$ ipython --no-banner

In [1]: import numpy as np

In [2]: np.set_printoptions(precision=3, suppress=True, linewidth=120)

In [3]: def rd(a):
   ...:     return np.round(a, 3) + 0
   ...: 

In [4]: theta = np.deg2rad(27)

In [5]: X = np.eye(3)

In [6]: X[np.ix_([1, 2], [1, 2])] = [[np.cos(theta), -np.sin(theta)], [np.sin(theta), np.cos(theta)]]

In [7]: rd(X)
Out[7]: 
array([[ 1.   ,  0.   ,  0.   ],
       [ 0.   ,  0.891, -0.454],
       [ 0.   ,  0.454,  0.891]])

In [8]: rng = np.random.default_rng(512619)

In [9]: out = X + rng.integers(-2, 3, (3, 1)) @ rng.integers(-2, 3, (1, 3))

In [10]: rd(out)
Out[10]: 
array([[ 5.   , -2.   ,  0.   ],
       [-4.   ,  2.891, -0.454],
       [ 0.   ,  0.454,  0.891]])

In [11]: rd(np.linalg.svd(out - X, compute_uv=False))
Out[11]: array([6.325, 0.   , 0.   ])

In [12]: out - X
Out[12]: 
array([[ 4., -2.,  0.],
       [-4.,  2.,  0.],
       [ 0.,  0.,  0.]])

In [13]: out = np.array([[1, 3, 3], [1, 1, 1], [2, 3, 1]])

In [14]: M = out + out.T

In [15]: M
Out[15]: 
array([[2, 4, 5],
       [4, 2, 4],
       [5, 4, 2]])

In [16]: ev, V = np.linalg.eigh(M)

In [17]: x = np.array([3, 3, -2])

In [18]: (np.sign(V[:, -1].round(6)) == np.sign(V[0, -1].round(6))).astype(int)
Out[18]: array([1, 1, 1])

In [19]: print(rd(np.linalg.eigvalsh(M[1:, 1:])))
[-2.  6.]

In [20]: x @ M @ x
Out[20]: np.int64(8)

In [21]: rd(V * np.abs(ev) @ V.T)
Out[21]: 
array([[5.502, 2.91 , 2.502],
       [2.91 , 4.366, 2.91 ],
       [2.502, 2.91 , 5.502]])

In [22]: rd(V * np.maximum(ev, 0) @ V.T)
Out[22]: 
array([[3.751, 3.455, 3.751],
       [3.455, 3.183, 3.455],
       [3.751, 3.455, 3.751]])

In [23]: W0 = np.load("dump.npy")

In [24]: W0
Out[24]: 
array([[-1.,  1.],
       [ 0., -1.]])

In [25]: out = np.array([[2, 1, 2], [0, 0, 2]])

In [26]: out.T @ W0.T
Out[26]: 
array([[-2.,  0.],
       [-1.,  0.],
       [ 0., -2.]])

In [27]: np.linalg.matrix_rank(W0 @ out)
Out[27]: np.int64(2)

In [28]: out @ W0
Traceback (most recent call last):
  Cell In[28], line 1
    out @ W0
ValueError: matmul: Input operand 1 has a mismatch in its core dimension 0, with gufunc signature (n?,k),(k,m?)->(n?,m?) (size 2 is different from 3)


In [29]: np.einsum("ij,ij->i", W0, W0)
Out[29]: array([2., 1.])

In [30]: labels = rng.permutation(2)

In [31]: out = W0[:, labels] * rng.choice([-1, 1], 2)

In [32]: out
Out[32]: 
array([[ 1.,  1.],
       [-0., -1.]])

In [33]: Uu, _, Vt = np.linalg.svd(W0.T @ out)

In [34]: rd(Uu @ Vt)
Out[34]: 
array([[-1.,  0.],
       [ 0.,  1.]])

In [35]: ev, V = np.linalg.eig(W0)

In [36]: ev
Out[36]: array([-1., -1.])

In [37]: t3 = np.stack([W0, -1 * W0, W0[::-1]])

In [38]: rd(np.linalg.det(t3))
Out[38]: array([ 1.,  1., -1.])

In [39]: np.linalg.matrix_rank(t3)
Out[39]: array([2, 2, 2])

In [40]: rd(np.linalg.norm(t3, axis=(1, 2)))
Out[40]: array([1.732, 1.732, 1.732])

In [41]: t3.sum(axis=0)
Out[41]: 
array([[ 0., -1.],
       [-1.,  1.]])

In [42]: print(t3.shape)
(3, 2, 2)

In [43]: q, _ = np.linalg.qr(np.array([[-0.4, 0.3, -0.4], [1.3, -0.7, -0.2], [-0.3, -0.3, 0.3]]))

In [44]: arr = 2 * q

In [45]: print(rd(arr))
[[-0.574 -0.459  1.86 ]
 [ 1.867  0.303  0.651]
 [-0.431  1.923  0.341]]

In [46]: rd(np.linalg.pinv(arr))
Out[46]: 
array([[-0.144,  0.467, -0.108],
       [-0.115,  0.076,  0.481],
       [ 0.465,  0.163,  0.085]])

In [47]: print(rd(arr.T @ arr))
[[4. 0. 0.]
 [0. 4. 0.]
 [0. 0. 4.]]

In [48]: x = np.array([0, 2, -1])

In [49]: rhs = arr @ x

In [50]: rd(rhs)
Out[50]: array([-2.777, -0.046,  3.505])

In [51]: print(rd(np.linalg.solve(arr, rhs)))
[ 0.  2. -1.]

In [52]: rd(np.linalg.solve(arr, rhs + arr[:, 1]))
Out[52]: array([ 0.,  3., -1.])

In [53]: labels = rng.permutation(3)

In [54]: labels
Out[54]: array([0, 1, 2])

In [55]: out = arr[labels][:, labels]

In [56]: np.allclose(out, arr)
Out[56]: True

In [57]: rd(np.diag(out))
Out[57]: array([-0.574,  0.303,  0.341])

In [58]: rd(np.trace(out))
Out[58]: np.float64(0.069)

In [59]: q = arr.astype(float).copy()

In [60]: for j in range(3):
    ...:     q[:, j] -= q[:, :j] @ (q[:, :j].T @ q[:, j])
    ...:     q[:, j] /= np.linalg.norm(q[:, j])
    ...: 

In [61]: rd(q.T @ arr)
Out[61]: 
array([[2., 0., 0.],
       [0., 2., 0.],
       [0., 0., 2.]])

In [62]: rd(q.T @ q)
Out[62]: 
array([[1., 0., 0.],
       [0., 1., 0.],
       [0., 0., 1.]])

In [63]: K = np.array([[-0.3, -1.4, -1.6],
    ...:     [-1.8, -0.3, -1.4],
    ...:     [-0.6, 1.0, -0.4],
    ...:     [0.1, -1.3, 1.0],
    ...:     [1.0, -0.8, 0.4],
    ...:     [-0.1, 0.2, 0.5],
    ...:     [-0.5, -0.6, 0.0],
    ...:     [-0.8, -1.4, -0.4],
    ...:     [-0.6, 0.0, 0.5],
    ...:     [1.5, -0.5, -0.2]])

In [64]: K[8] *= 20

In [65]: K
Out[65]: 
array([[ -0.3,  -1.4,  -1.6],
       [ -1.8,  -0.3,  -1.4],
       [ -0.6,   1. ,  -0.4],
       [  0.1,  -1.3,   1. ],
       [  1. ,  -0.8,   0.4],
       [ -0.1,   0.2,   0.5],
       [ -0.5,  -0.6,   0. ],
       [ -0.8,  -1.4,  -0.4],
       [-12. ,   0. ,  10. ],
       [  1.5,  -0.5,  -0.2]])

In [66]: u = np.array([5, -2, 4])

In [67]: rd(np.correlate(K[9], K[3], "full"))
Out[67]: array([ 1.5 , -2.45,  0.6 ,  0.21, -0.02])

In [68]: print(rd(np.cross(K[9, :3], K[3, :3])))
[-0.76 -1.52 -1.9 ]

In [69]: hat = K @ np.linalg.solve(K.T @ K, K.T)

In [70]: np.trace(hat)
Out[70]: np.float64(3.0)

In [71]: rd(np.linalg.eigvalsh(hat))
Out[71]: array([0., 0., 0., 0., 0., 0., 0., 1., 1., 1.])

In [72]: data = np.array([[10, 17, 7], [17, 2, 6], [7, 6, 8]])

In [73]: # symmetric, so the eigenvalues are real

In [74]: ev, V = np.linalg.eigvalsh(data)
Traceback (most recent call last):
  Cell In[74], line 1
    ev, V = np.linalg.eigvalsh(data)
ValueError: too many values to unpack (expected 2)


In [75]: ev, V = np.linalg.eigh(data)

In [76]: ev.sum(), np.trace(data)
Out[76]: (np.float64(20.0), np.int64(20))

In [77]: np.abs(V[:, -1]).round(6).argmax()
Out[77]: np.int64(0)

In [78]: rd(np.linalg.eigvalsh(data @ data))
Out[78]: array([ 13.776, 131.601, 770.623])

In [79]: rd(np.linalg.svd(data, compute_uv=False))
Out[79]: array([27.76 , 11.472,  3.712])

In [80]: (ev > 1e-8).sum(), (ev < -1e-8).sum()
Out[80]: (np.int64(2), np.int64(1))

In [81]: rd(np.abs(V[:, -1]))
Out[81]: array([0.708, 0.566, 0.423])

In [82]: rd(np.linalg.det(data[::-1]))
Out[82]: np.float64(1182.0)

In [83]: print(np.einsum("ij,ji->", data, data))
916

In [84]: np.einsum("ii->", data)
Out[84]: np.int64(20)

In [85]: rd(np.poly(data))
Out[85]: array([   1.,  -20., -258., 1182.])

In [86]: mat = np.load("run17.npy")

In [87]: mat
Out[87]: 
array([[2, 0],
       [0, 1]])

In [88]: # equal to its transpose

In [89]: L = np.linalg.cholesky(mat)

In [90]: rd(L)
Out[90]: 
array([[1.414, 0.   ],
       [0.   , 1.   ]])

In [91]: print(rd(np.prod(np.diag(L)) ** 2), rd(np.linalg.det(mat)))
2.0 2.0

In [92]: print(np.linalg.eigvalsh(mat).min() > 0)
True

In [93]: mat / np.sqrt(np.outer(np.diag(mat), np.diag(mat)))
Out[93]: 
array([[1., 0.],
       [0., 1.]])

In [94]: (mat - mat.T) / 2
Out[94]: 
array([[0., 0.],
       [0., 0.]])

In [95]: assert mat == mat.T
Traceback (most recent call last):
  Cell In[95], line 1
    assert mat == mat.T
ValueError: The truth value of an array with more than one element is ambiguous. Use a.any() or a.all()


In [96]: np.allclose(mat @ mat.T, mat.T @ mat)
Out[96]: True

In [97]: np.trace(mat)
Out[97]: np.int64(3)

In [98]: print(rd(np.abs(np.linalg.eigvals(mat)).max()))
2.0

In [99]: np.linalg.determinant(mat)
Traceback (most recent call last):
  Cell In[99], line 1
    np.linalg.determinant(mat)
AttributeError: module 'numpy.linalg' has no attribute 'determinant'


In [100]: np.allclose(mat, mat.T)
Out[100]: True

In [101]: feats = np.load("arr.npy")

In [102]: feats
Out[102]: 
array([[ 0.,  5.,  1.],
       [-5.,  5.,  0.],
       [ 0.,  0.,  0.]])

In [103]: [round(float(x), 3) for x in np.linalg.svd(feats, compute_uv=False)[:3]]
Out[103]: [8.107, 3.205, 0.0]

In [104]: np.linalg.matrix_rank(feats, rtol=0.1)
Out[104]: np.int64(2)

In [105]: print(rd(np.linalg.norm(feats, 2) / np.linalg.norm(feats)))
0.93
